% python3 -q
>>> import numpy as np
>>> np.set_printoptions(precision=2, suppress=True, linewidth=200)
>>> E = np.load("run4.npy")
>>> E
array([[ 2,  0,  1,  1,  1],
       [ 2,  2,  2,  3,  2],
       [ 2,  3,  3,  5,  3],
       [ 3,  5,  4,  7,  5],
       [ 3,  5,  6,  9,  6],
       [ 4,  7,  7, 11,  7],
       [ 6,  8,  7, 13,  8],
       [ 8,  9,  9, 14,  8],
       [ 8, 11, 10, 15,  9],
       [ 8, 12, 10, 15, 10],
       [ 9, 14, 12, 15, 12],
       [10, 15, 13, 17, 12],
       [12, 17, 14, 18, 14]])
>>> dist = np.linalg.norm(E[:, None] - E[None], axis=-1)
>>> dist.shape
(13, 13)
>>> np.linalg.matrix_rank(dist ** 2)
np.int64(7)
>>> dist.mean(axis=1).argmax()
np.int64(0)
>>> np.linalg.norm(E, axis=1)
array([ 2.65,  5.  ,  7.48, 11.14, 13.67, 16.85, 19.54, 22.05, 24.31, 25.16, 28.11, 30.45, 33.9 ])
>>> np.linalg.norm(E - E.mean(axis=0), axis=1)
array([16.4 , 13.4 , 10.96,  7.35,  5.29,  2.43,  2.16,  4.03,  6.  ,  6.82,  9.92, 12.16, 15.68])
>>> (dist + 1e9 * np.eye(13)).round(6).argmin(axis=1)
array([ 1,  2,  1,  4,  3,  6,  5,  8,  9,  8, 11, 10, 11])
>>> dist[1]
array([ 3.16,  0.  ,  2.65,  6.24,  8.83, 11.96, 14.59, 17.06, 19.34, 20.2 , 23.17, 25.5 , 28.95])
>>> Q, evecs = np.linalg.qr(E[:, :4])[0], np.linalg.qr(E[:, 4:])[0]
>>> s = np.linalg.svd(Q.T @ evecs, compute_uv=False)
>>> (s > 0.9).sum()
np.int64(1)
>>> s
array([1.])
>>> np.degrees(np.arccos(s.clip(0, 1)))
array([3.3])
>>> Xs = (E - E.mean(axis=0)) / E.std(axis=0)
>>> Xs.std(axis=0)
array([1., 1., 1., 1., 1.])
>>> np.argwhere(np.abs(Xs) > 2)
array([], shape=(0, 2), dtype=int64)
>>> b = np.linalg.lstsq(np.delete(Xs, 4, axis=1), Xs[:, 4])[0]
>>> np.round(1 - np.var(Xs[:, 4] - np.delete(Xs, 4, axis=1) @ b), 2)
np.float64(0.99)
>>> b
array([-0.19,  0.76,  0.24,  0.18])
>>> np.abs(b).argmax()
np.int64(1)
>>> rng = np.random.default_rng(45)
>>> other = E + rng.integers(-2, 3, (13, 1)) @ rng.integers(-2, 3, (1, 5))
>>> other
array([[ 4,  2,  1, -1,  1],
       [ 2,  2,  2,  3,  2],
       [ 3,  4,  3,  4,  3],
       [ 3,  5,  4,  7,  5],
       [ 3,  5,  6,  9,  6],
       [ 5,  8,  7, 10,  7],
       [ 7,  9,  7, 12,  8],
       [10, 11,  9, 12,  8],
       [ 8, 11, 10, 15,  9],
       [ 8, 12, 10, 15, 10],
       [ 9, 14, 12, 15, 12],
       [11, 16, 13, 16, 12],
       [12, 17, 14, 18, 14]])
>>> other - E
array([[ 2,  2,  0, -2,  0],
       [ 0,  0,  0,  0,  0],
       [ 1,  1,  0, -1,  0],
       [ 0,  0,  0,  0,  0],
       [ 0,  0,  0,  0,  0],
       [ 1,  1,  0, -1,  0],
       [ 1,  1,  0, -1,  0],
       [ 2,  2,  0, -2,  0],
       [ 0,  0,  0,  0,  0],
       [ 0,  0,  0,  0,  0],
       [ 0,  0,  0,  0,  0],
       [ 1,  1,  0, -1,  0],
       [ 0,  0,  0,  0,  0]])
>>> np.linalg.matrix_rank(other - E, tol=1e-8)
np.int64(1)
>>> np.abs(other - E).sum(axis=1)
array([6, 0, 3, 0, 0, 3, 3, 6, 0, 0, 0, 3, 0])
>>> X = np.load("test1.npy")
>>> X
array([[ 0.07, -0.12, -0.12, -0.17, -0.07, -0.02, -0.07],
       [-0.12,  0.2 ,  0.2 ,  0.28,  0.12,  0.04,  0.12],
       [-0.12,  0.2 ,  0.2 ,  0.28,  0.12,  0.04,  0.12],
       [-0.17,  0.28,  0.28,  0.39,  0.17,  0.06,  0.17],
       [-0.07,  0.12,  0.12,  0.17,  0.07,  0.02,  0.07],
       [-0.02,  0.04,  0.04,  0.06,  0.02,  0.01,  0.02],
       [-0.07,  0.12,  0.12,  0.17,  0.07,  0.02,  0.07]])
>>> # columns 1 and 2 are equal
>>> w, evecs = np.linalg.eigh(X)
>>> vec = np.array([8, 3, 9, -7, 0, -3, 3])
>>> np.round(np.linalg.eigvalsh(X[1:, 1:]), 2) + 0
array([0.  , 0.  , 0.  , 0.  , 0.  , 0.93])
>>> np.round(np.abs(X).sum(axis=1).max(), 2), round(float(np.abs(w).max()), 2)
(np.float64(1.49), 1.0)
>>> round(vec @ X @ vec / (vec @ vec), 2), np.round(w[0], 2), round(float(w[-1]), 2)
(np.float64(0.0), np.float64(-0.0), 1.0)
>>> w, evecs = np.linalg.eigh(X)
>>> w.round(2) + 0
array([0., 0., 0., 0., 0., 0., 1.])
>>> round(w.sum(), 2), np.trace(X)
(np.float64(1.0), np.float64(1.0))
>>> np.round(evecs.T @ X @ evecs, 2) + 0
array([[0., 0., 0., 0., 0., 0., 0.],
       [0., 0., 0., 0., 0., 0., 0.],
       [0., 0., 0., 0., 0., 0., 0.],
       [0., 0., 0., 0., 0., 0., 0.],
       [0., 0., 0., 0., 0., 0., 0.],
       [0., 0., 0., 0., 0., 0., 0.],
       [0., 0., 0., 0., 0., 0., 1.]])
>>> r = np.linalg.matrix_rank(X)
>>> r
np.int64(1)
>>> N = np.linalg.svd(X)[2][r:].T
>>> [int(np.linalg.matrix_rank(X[:, :j + 1])) for j in range(7)]
[1, 1, 1, 1, 1, 1, 1]
>>> np.trace(X)
np.float64(1.0)
>>> np.linalg.matrix_power(X, 3)
array([[ 0.07, -0.12, -0.12, -0.17, -0.07, -0.02, -0.07],
       [-0.12,  0.2 ,  0.2 ,  0.28,  0.12,  0.04,  0.12],
       [-0.12,  0.2 ,  0.2 ,  0.28,  0.12,  0.04,  0.12],
       [-0.17,  0.28,  0.28,  0.39,  0.17,  0.06,  0.17],
       [-0.07,  0.12,  0.12,  0.17,  0.07,  0.02,  0.07],
       [-0.02,  0.04,  0.04,  0.06,  0.02,  0.01,  0.02],
       [-0.07,  0.12,  0.12,  0.17,  0.07,  0.02,  0.07]])
>>> other = X + rng.integers(-2, 3, (7, 1)) @ rng.integers(-2, 3, (1, 7))
>>> other
array([[ 0.07, -0.12, -0.12, -0.17, -0.07, -0.02, -0.07],
       [ 0.88,  2.2 ,  0.2 ,  0.28,  2.12,  0.04,  0.12],
       [-0.12,  0.2 ,  0.2 ,  0.28,  0.12,  0.04,  0.12],
       [ 0.83,  2.28,  0.28,  0.39,  2.17,  0.06,  0.17],
       [ 1.93,  4.12,  0.12,  0.17,  4.07,  0.02,  0.07],
       [ 1.98,  4.04,  0.04,  0.06,  4.02,  0.01,  0.02],
       [-2.07, -3.88,  0.12,  0.17, -3.93,  0.02,  0.07]])
>>> other - X
array([[ 0.,  0.,  0.,  0.,  0.,  0.,  0.],
       [ 1.,  2.,  0.,  0.,  2.,  0.,  0.],
       [ 0.,  0.,  0.,  0.,  0.,  0.,  0.],
       [ 1.,  2.,  0.,  0.,  2.,  0.,  0.],
       [ 2.,  4.,  0.,  0.,  4.,  0.,  0.],
       [ 2.,  4.,  0.,  0.,  4.,  0.,  0.],
       [-2., -4.,  0.,  0., -4.,  0.,  0.]])
>>> data = np.load("m.npy")
>>> data
array([[-0.19,  0.46,  0.53,  0.28,  0.53, -0.1 ],
       [ 0.07, -0.24,  0.65, -0.31,  0.13, -0.13],
       [-0.34, -0.55, -0.26,  0.07,  0.66,  0.26],
       [ 0.6 ,  0.33, -0.25, -0.48,  0.47,  0.15],
       [-0.11, -0.21,  0.35, -0.5 , -0.18,  0.49],
       [ 0.52, -0.53,  0.12,  0.16,  0.08, -0.47],
       [ 0.45, -0.05,  0.2 ,  0.55, -0.07,  0.65]])
>>> # columns are unit length and at right angles
>>> u = np.array([0, -1, -3])
>>> np.cross(data[2, :3], data[0, :3])
array([-0.17,  0.23, -0.26])
>>> np.convolve(data[2], u)
array([ 0.  ,  0.34,  1.56,  1.9 ,  0.72, -0.88, -2.25, -0.79])
>>> vec = np.array([1, 2, 5, 2, 2, 0])
>>> rhs = data @ vec
>>> np.round(np.linalg.solve(data.T @ data, data.T @ rhs), 2) + 0
array([1., 2., 5., 2., 2., 0.])
>>> rhs
array([ 4.97,  2.45, -1.28, -0.03, -0.17,  0.54,  2.3 ])
>>> rhs = rhs + 0.05 * rng.normal(size=7)
>>> rhs
array([ 4.98,  2.49, -1.29,  0.01, -0.19,  0.49,  2.22])
>>> b, *_ = np.linalg.lstsq(data, rhs)
>>> b.round()
array([ 1.,  2.,  5.,  2.,  2., -0.])
>>> t3 = np.stack([data, -1 * data, data[::-1]])
>>> t3.sum(axis=0)
array([[ 0.45, -0.05,  0.2 ,  0.55, -0.07,  0.65],
       [ 0.52, -0.53,  0.12,  0.16,  0.08, -0.47],
       [-0.11, -0.21,  0.35, -0.5 , -0.18,  0.49],
       [ 0.6 ,  0.33, -0.25, -0.48,  0.47,  0.15],
       [-0.34, -0.55, -0.26,  0.07,  0.66,  0.26],
       [ 0.07, -0.24,  0.65, -0.31,  0.13, -0.13],
       [-0.19,  0.46,  0.53,  0.28,  0.53, -0.1 ]])
>>> other = np.c_[E[:, :3] @ np.array([[1, 3, 0], [3, 0, 0], [0, 1, 2]]), np.array([-5, -5, 0, 3, 4, 1, -2, 4, 3, 0, 5, 5, 1])]
>>> other
array([[ 2,  7,  2, -5],
       [ 8,  8,  4, -5],
       [11,  9,  6,  0],
       [18, 13,  8,  3],
       [18, 15, 12,  4],
       [25, 19, 14,  1],
       [30, 25, 14, -2],
       [35, 33, 18,  4],
       [41, 34, 20,  3],
       [44, 34, 20,  0],
       [51, 39, 24,  5],
       [55, 43, 26,  5],
       [63, 50, 28,  1]])
>>> np.linalg.matrix_rank(other)
np.int64(4)
>>> other = np.array([[1, 2, 1, 0, 1, 2, 0]])
>>> K = other.T @ other
>>> K
array([[1, 2, 1, 0, 1, 2, 0],
       [2, 4, 2, 0, 2, 4, 0],
       [1, 2, 1, 0, 1, 2, 0],
       [0, 0, 0, 0, 0, 0, 0],
       [1, 2, 1, 0, 1, 2, 0],
       [2, 4, 2, 0, 2, 4, 0],
       [0, 0, 0, 0, 0, 0, 0]])
>>> t3 = np.stack([E, 3 * E, E[::-1]])
>>> t3.shape
(3, 13, 5)
>>> np.einsum("bij,cij->bc", t3, t3)
array([[ 5641, 16923,  3188],
       [16923, 50769,  9564],
       [ 3188,  9564,  5641]])
>>> t3.sum(axis=0)
array([[20, 17, 18, 22, 18],
       [18, 23, 21, 29, 20],
       [17, 26, 24, 35, 24],
       [20, 32, 26, 43, 30],
       [20, 31, 34, 51, 33],
       [24, 37, 37, 58, 36],
       [30, 40, 35, 65, 40],
       [36, 43, 43, 67, 39],
       [35, 49, 46, 69, 42],
       [35, 53, 44, 67, 45],
       [38, 59, 51, 65, 51],
       [42, 62, 54, 71, 50],
       [50, 68, 57, 73, 57]])
